>>> import numpy as np
>>> import numpy.linalg as la
>>> np.set_printoptions(precision=3, suppress=True, linewidth=120)
>>> X = np.load("run18.npy")
>>> print(X)
[[ 68  31  73  79]
 [ 31  71  59  54]
 [ 73  59 108 111]
 [ 79  54 111 137]]
>>> f, v = X[0], X[1]
>>> print(f @ v)
12882
>>> p = (f @ v) / (f @ f) * f
>>> print(np.outer(f, v))
[[2108 4828 4012 3672]
 [ 961 2201 1829 1674]
 [2263 5183 4307 3942]
 [2449 5609 4661 4266]]
>>> print(round(float(la.norm(f + v) ** 2 + la.norm(f - v) ** 2), 3))
59108.0
>>> f = np.array([-1, 1, -3, 1]) + 0.5
>>> data = np.outer(f, f) / (f @ f)
>>> print(data)
[[ 0.023 -0.068  0.114 -0.068]
 [-0.068  0.205 -0.341  0.205]
 [ 0.114 -0.341  0.568 -0.341]
 [-0.068  0.205 -0.341  0.205]]
>>> # a projection of rank 1
>>> print((data + data.T) / 2)
[[ 0.023 -0.068  0.114 -0.068]
 [-0.068  0.205 -0.341  0.205]
 [ 0.114 -0.341  0.568 -0.341]
 [-0.068  0.205 -0.341  0.205]]
>>> print(np.round(np.sort(np.abs(la.eigvals(data))), 3) + 0)
[0. 0. 0. 1.]
>>> print(data @ data)
[[ 0.023 -0.068  0.114 -0.068]
 [-0.068  0.205 -0.341  0.205]
 [ 0.114 -0.341  0.568 -0.341]
 [-0.068  0.205 -0.341  0.205]]
>>> print(round(la.det(data), 3))
0.0
>>> K = np.load("dump.npy")
>>> print(K)
[[ 0  0  0  0  0  0  3]
 [ 0  1  7 29  0  9  0]
 [ 7  4  0  3  5  2  1]
 [ 0  0  0  7  0  2  3]
 [ 4  0  0  0 10  0  0]
 [ 0  0  0  0  0  0  0]
 [ 0  0 12 13  0  8  0]
 [ 0  0  7  5  0  5  0]
 [ 5 11 13 29  0 11  0]
 [ 0  0 15  7  0  8  0]
 [11  6  0  5  6  0  6]
 [ 0  0  0  0  0  0  0]
 [ 0  0  9  0  1  3  0]
 [ 0  0 19  0  0  8  0]
 [11  2  0  0  9  0  7]
 [ 2  4  2 27  0  7  3]
 [ 0  0 16 23  0 11  0]
 [ 5  3  0 13  0  3  4]
 [ 0  0 24  7  0 11  0]
 [ 9  0  0  0 16  0  0]
 [20 11  0  1 13  0 12]
 [ 9  0  0  0 15  0  0]
 [13  7  0  0 10  0  5]
 [18  6  0  0 13  0 13]
 [ 0  0 17 15  0 10  0]
 [ 0  0  0  0  0  0  0]
 [ 6  0  0  0 12  0  0]
 [ 0  0  7  0  1  4  0]
 [ 0  0  9  1  0  5  0]
 [ 5  7 10 11  4  7  0]
 [ 2  0  0  0  2  0  7]
 [ 0  0  0 19  0  4  5]
 [16 10  0  1 12  0  6]
 [ 0  0  4  0  0  3  0]
 [ 0  0  8  9  0  6  0]
 [ 0  0  0  0  0  0  0]
 [ 3  0  0  0  2  0  4]
 [ 0  0  9  1  0  5  0]]
>>> cov = np.cov(K, rowvar=False)
>>> print(np.argwhere(np.triu(np.abs(np.corrcoef(K.T)) > 0.8, 1)))
[[0 4]
 [2 5]]
>>> print(la.eigvalsh(cov)[::-1])
[122.386  56.089  29.281   9.465   4.033   0.379   0.206]
>>> print(np.polyfit(K[:, 1], K[:, 3], 1))
[0.491 5.018]
>>> def softmax(z):
...     e = np.exp(z - z.max(axis=-1, keepdims=True))
...     return e / e.sum(axis=-1, keepdims=True)
... 
>>> print(softmax(K[35]))
[0.143 0.143 0.143 0.143 0.143 0.143 0.143]
>>> scores = K @ K.T / np.sqrt(7)
>>> print(softmax(scores)[35] @ K)
[3.842 1.895 4.947 5.947 3.447 3.474 2.079]
>>> vec = np.array([1, 2, 2, -2, 1, -3, -1])
>>> h = np.maximum(K @ vec, 0)
>>> print(h)
[ 0  0  7  0 14  0  0  0  0  0 13  0 10 14 17  0  0  0  1 25 41 24 32 30  0  0 18  3  1  0  0  0 40  0  0  0  1  1]
>>> rng = np.random.default_rng(76)
>>> idx = rng.integers(0, 3, 9)
>>> m1 = np.array([[2, 3, 0, -1, -3, -3, 3, 2, -3],
...     [2, -3, -2, 0, -2, 0, 3, -1, -1],
...     [-2, 0, 1, 2, 0, 2, -1, 3, -2],
...     [2, -3, 1, 1, -2, -3, -1, -3, -3],
...     [2, 1, -3, -1, -2, 1, 3, 3, 3],
...     [3, 1, -3, 0, -3, 3, 0, 0, 2],
...     [3, 0, 3, 0, 1, -1, 0, 1, 1],
...     [0, -3, 3, 3, 2, -2, 3, 3, 1],
...     [-2, 0, -3, -1, 3, -2, 1, 1, -3]]) * (idx[:, None] == idx)
>>> print(m1)
[[ 2  0  0  0 -3  0  0  0  0]
 [ 0 -3  0  0  0  0  3 -1 -1]
 [-2  0  1  0  0  0  0  0  0]
 [ 0 -3  0  1  0 -3 -1 -3 -3]
 [ 2  0 -3  0 -2  0  0  0  0]
 [ 0  1  0  0  0  3  0  0  2]
 [ 0  0  0  0  0 -1  0  1  1]
 [ 0 -3  0  3  0 -2  3  3  1]
 [ 0  0  0 -1  0 -2  1  1 -3]]
>>> # 2 blocks once reordered
>>> print(m1 @ m1)
[[ -2   0   9   0   0   0   0   0   0]
 [  0  12   0  -2   0   1 -13   2   8]
 [ -6   0   1   0   6   0   0   0   0]
 [  0  12   0  -5   0   1 -22 -13  -1]
 [  6   0   3   0  -2   0   0   0   0]
 [  0   0   0  -2   0   5   5   1  -1]
 [  0  -4   0   2   0  -7   4   4  -4]
 [  0 -11   0  11   0 -26  -2   7  -7]
 [  0  -2   0   5   0   0   1   4  10]]
>>> print(np.flatnonzero(la.matrix_power((m1 != 0) + (m1.T != 0) + np.eye(9), 9)[7]))
[1 3 5 6 7 8]
>>> print((m1 != 0).astype(int))
[[1 0 0 0 1 0 0 0 0]
 [0 1 0 0 0 0 1 1 1]
 [1 0 1 0 0 0 0 0 0]
 [0 1 0 1 0 1 1 1 1]
 [1 0 1 0 1 0 0 0 0]
 [0 1 0 0 0 1 0 0 1]
 [0 0 0 0 0 1 0 1 1]
 [0 1 0 1 0 1 1 1 1]
 [0 0 0 1 0 1 1 1 1]]
>>> print(np.round(la.norm(m1, 2) / la.norm(m1), 3))
0.622
>>> print(la.cond(m1) > 100)
False
>>> print(np.argsort(-la.norm(m1, axis=0).round(6), kind="stable")[:3])
[1 5 8]
>>> vec = np.array([2, 1, 2, 2, 1, 2, 0, 1, 2])
>>> rhs = m1 @ vec
>>> print(rhs)
[  1  -6  -2 -16  -4  11   1   4 -11]
>>> print(np.round(la.solve(m1, rhs + m1[:, 0]), 3) + 0)
[3. 1. 2. 2. 1. 2. 0. 1. 2.]
>>> print(np.round(la.solve(m1, -2 * rhs), 3) + 0)
[-4. -2. -4. -4. -2. -4.  0. -2. -4.]
>>> print(np.round(la.solve(m1, rhs), 3) + 0)
[2. 1. 2. 2. 1. 2. 0. 1. 2.]
>>> print(np.round(la.solve(m1, m1[:, 1]), 3) + 0)
[0. 1. 0. 0. 0. 0. 0. 0. 0.]
>>> U, s, Vt = la.svd(m1)
>>> print(s)
[8.039 6.348 5.288 3.923 3.254 2.306 1.312 1.046 0.097]
>>> M2 = U[:, :8] @ np.diag(s[:8]) @ Vt[:8]
>>> print(np.round(la.norm(m1 - M2) / la.norm(m1), 3))
0.007
>>> print(np.round(np.abs(m1 - M2).max(), 3))
0.042
>>> print(la.matrix_rank(M2))
8
>>> W = np.array([[-3, -1, 3, 2], [-3, 0, 0, 2], [-1, 1, 2, 3], [-3, 0, 0, 3]])
>>> beta = np.array([-3, -1, -1, 5])
>>> act = np.maximum(X @ W + beta, 0)
>>> print((act > 0).astype(int))
[[0 1 1 1]
 [0 1 1 1]
 [0 1 1 1]
 [0 1 1 1]]
>>> print((act > 0).mean(axis=0))
[0. 1. 1. 1.]
>>> print(la.matrix_rank(act))
3
>>> print(act)
[[   0    4  349  659]
 [   0   27  210  548]
 [   0   34  434  926]
 [   0   31  458 1015]]
>>> cent = np.array([[-3, 0, -1], [-2, 2, 3], [-3, 3, -2], [3, -1, 3]])
>>> print((act @ cent).round(6).argmax(axis=1))
[2 2 2 2]
>>> print(W @ cent)
[[ 8  5  0]
 [15 -2  9]
 [ 4  5  9]
 [18 -3 12]]
>>> arr = np.load("data.npy")
>>> print(arr)
[[-0.2    0.8    0.4    0.1    2.019  2.4    1.   ]
 [-0.6   -1.4   -0.4   -0.7    0.295 -0.7    0.1  ]
 [ 0.5   -0.5    0.9   -0.2   -1.917 -0.9   -1.   ]
 [-0.1   -0.9   -0.7    1.1    0.735 -0.8    0.4  ]
 [-0.8   -1.8   -0.3    1.1   -1.409  0.3   -0.7  ]
 [ 1.     1.1    0.2   -0.8    1.308  1.2    0.6  ]
 [-1.4    0.6    1.6   -0.2   -1.88  -0.2   -1.   ]
 [ 0.7    0.9    0.5    0.9   -1.338  0.5   -0.7  ]
 [-1.3    1.3    0.8   -1.4    1.304  1.     0.7  ]
 [-2.3   -0.9   -1.    -1.4    0.945  0.3    0.5  ]
 [-0.8    0.7   -0.9    0.2    2.993  0.     1.4  ]
 [-1.     0.3    1.3   -0.7    1.297  0.4    0.6  ]
 [ 1.1    2.4    1.3    1.3   -1.248 -1.8   -0.6  ]
 [ 1.1    1.     0.2   -0.2    0.268  0.4    0.2  ]
 [-0.4    1.1   -0.7    1.5    3.318 -1.3    1.7  ]
 [ 0.5   -0.5    0.1   -1.6   -2.732 -1.7   -1.4  ]
 [ 0.2    0.     0.5   -0.3    1.492 -0.7    0.7  ]
 [ 0.4   -0.5    0.6   -0.4   -0.383 -0.7   -0.2  ]
 [ 0.1    1.    -0.3   -0.2   -0.955  0.3   -0.5  ]
 [-0.9   -0.4   -1.1   -0.5   -0.487  2.1   -0.2  ]
 [ 0.9   -0.8   -0.8    0.     0.483  1.9    0.2  ]
 [-0.2    0.6   -0.3    0.6   -2.981 -1.4   -1.5  ]
 [ 0.5   -0.7   -1.3    2.1    0.108  0.     0.1  ]
 [ 0.    -1.8    0.3    0.1   -4.243  1.2   -2.1  ]
 [-0.2    0.3   -0.8   -1.2    3.905  0.9    1.9  ]
 [-0.7   -0.4    0.7   -0.7    2.814 -0.7    1.4  ]
 [-0.6    0.1    0.7    0.7   -0.952  1.    -0.5  ]
 [-0.8   -0.9    2.1    0.1   -1.294 -0.7   -0.7  ]
 [ 0.    -0.1    1.    -3.1    0.683 -0.2    0.4  ]]
>>> cov = np.cov(arr, rowvar=False)
>>> print(arr.std(axis=0))
[0.807 0.979 0.864 1.055 1.925 1.081 0.961]
>>> print(np.argsort(-arr.std(axis=0).round(6), kind="stable"))
[4 5 3 1 6 2 0]
>>> idx = rng.permutation(7)
>>> M2 = arr[:, idx] * rng.choice([-1, 1], 7)
>>> print(M2)
[[ 0.4   -0.1   -0.2   -2.019  0.8   -1.    -2.4  ]
 [-0.4    0.7   -0.6   -0.295 -1.4   -0.1    0.7  ]
 [ 0.9    0.2    0.5    1.917 -0.5    1.     0.9  ]
 [-0.7   -1.1   -0.1   -0.735 -0.9   -0.4    0.8  ]
 [-0.3   -1.1   -0.8    1.409 -1.8    0.7   -0.3  ]
 [ 0.2    0.8    1.    -1.308  1.1   -0.6   -1.2  ]
 [ 1.6    0.2   -1.4    1.88   0.6    1.     0.2  ]
 [ 0.5   -0.9    0.7    1.338  0.9    0.7   -0.5  ]
 [ 0.8    1.4   -1.3   -1.304  1.3   -0.7   -1.   ]
 [-1.     1.4   -2.3   -0.945 -0.9   -0.5   -0.3  ]
 [-0.9   -0.2   -0.8   -2.993  0.7   -1.4   -0.   ]
 [ 1.3    0.7   -1.    -1.297  0.3   -0.6   -0.4  ]
 [ 1.3   -1.3    1.1    1.248  2.4    0.6    1.8  ]
 [ 0.2    0.2    1.1   -0.268  1.    -0.2   -0.4  ]
 [-0.7   -1.5   -0.4   -3.318  1.1   -1.7    1.3  ]
 [ 0.1    1.6    0.5    2.732 -0.5    1.4    1.7  ]
 [ 0.5    0.3    0.2   -1.492  0.    -0.7    0.7  ]
 [ 0.6    0.4    0.4    0.383 -0.5    0.2    0.7  ]
 [-0.3    0.2    0.1    0.955  1.     0.5   -0.3  ]
 [-1.1    0.5   -0.9    0.487 -0.4    0.2   -2.1  ]
 [-0.8   -0.     0.9   -0.483 -0.8   -0.2   -1.9  ]
 [-0.3   -0.6   -0.2    2.981  0.6    1.5    1.4  ]
 [-1.3   -2.1    0.5   -0.108 -0.7   -0.1   -0.   ]
 [ 0.3   -0.1    0.     4.243 -1.8    2.1   -1.2  ]
 [-0.8    1.2   -0.2   -3.905  0.3   -1.9   -0.9  ]
 [ 0.7    0.7   -0.7   -2.814 -0.4   -1.4    0.7  ]
 [ 0.7   -0.7   -0.6    0.952  0.1    0.5   -1.   ]
 [ 2.1   -0.1   -0.8    1.294 -0.9    0.7    0.7  ]
 [ 1.     3.1    0.    -0.683 -0.1   -0.4    0.2  ]]
>>> U, _, Vt = la.svd(arr.T @ M2)
>>> print(np.round(la.lstsq(arr, M2)[0], 3) + 0)
[[ 0.  0.  1.  0.  0.  0.  0.]
 [ 0.  0.  0.  0.  1.  0.  0.]
 [ 1.  0.  0.  0.  0.  0.  0.]
 [ 0. -1.  0.  0.  0.  0.  0.]
 [ 0.  0.  0. -1.  0.  0.  0.]
 [ 0.  0.  0.  0.  0.  0. -1.]
 [ 0.  0.  0.  0.  0. -1.  0.]]
>>> print(np.round(U @ Vt, 3) + 0)
[[ 0.  0.  1.  0.  0.  0.  0.]
 [ 0.  0.  0.  0.  1.  0.  0.]
 [ 1.  0.  0.  0.  0.  0.  0.]
 [ 0. -1.  0.  0.  0.  0.  0.]
 [ 0.  0.  0. -1.  0.  0.  0.]
 [ 0.  0.  0.  0.  0.  0. -1.]
 [ 0.  0.  0.  0.  0. -1.  0.]]
>>> print(idx)
[2 3 0 4 1 6 5]
>>> Ac = arr - arr.mean(axis=1)
Traceback (most recent call last):
  File "<python-input-77>", line 1, in <module>
    Ac = arr - arr.mean(axis=1)
         ~~~~^~~~~~~~~~~~~~~~~~
ValueError: operands could not be broadcast together with shapes (29,7) (29,) 
>>> Ac = arr - arr.mean(axis=0)
>>> U, s, Vt = la.svd(Ac, full_matrices=False)
>>> print(np.round(np.abs(Vt[-1]), 3) + 0)
[0.001 0.004 0.011 0.001 0.445 0.    0.896]
>>> print(round((s ** 2).sum() ** 2 / (s ** 4).sum(), 3))
3.035
>>> print(Vt[0] * np.sign(Vt[0, np.abs(Vt[0]).argmax()]))
[-0.072  0.127 -0.118 -0.091  0.869  0.117  0.434]
>>> print((np.sign(U[:, 0]) == np.sign(U[0, 0])).astype(int))
[1 1 0 1 0 1 0 0 1 1 1 1 0 1 1 0 1 0 0 0 1 0 0 0 1 1 0 0 1]
>>> print(s)
[11.883  6.289  5.88   5.243  3.943  3.22   0.197]
>>> print(np.abs(U[:, 0]).argmax())
23
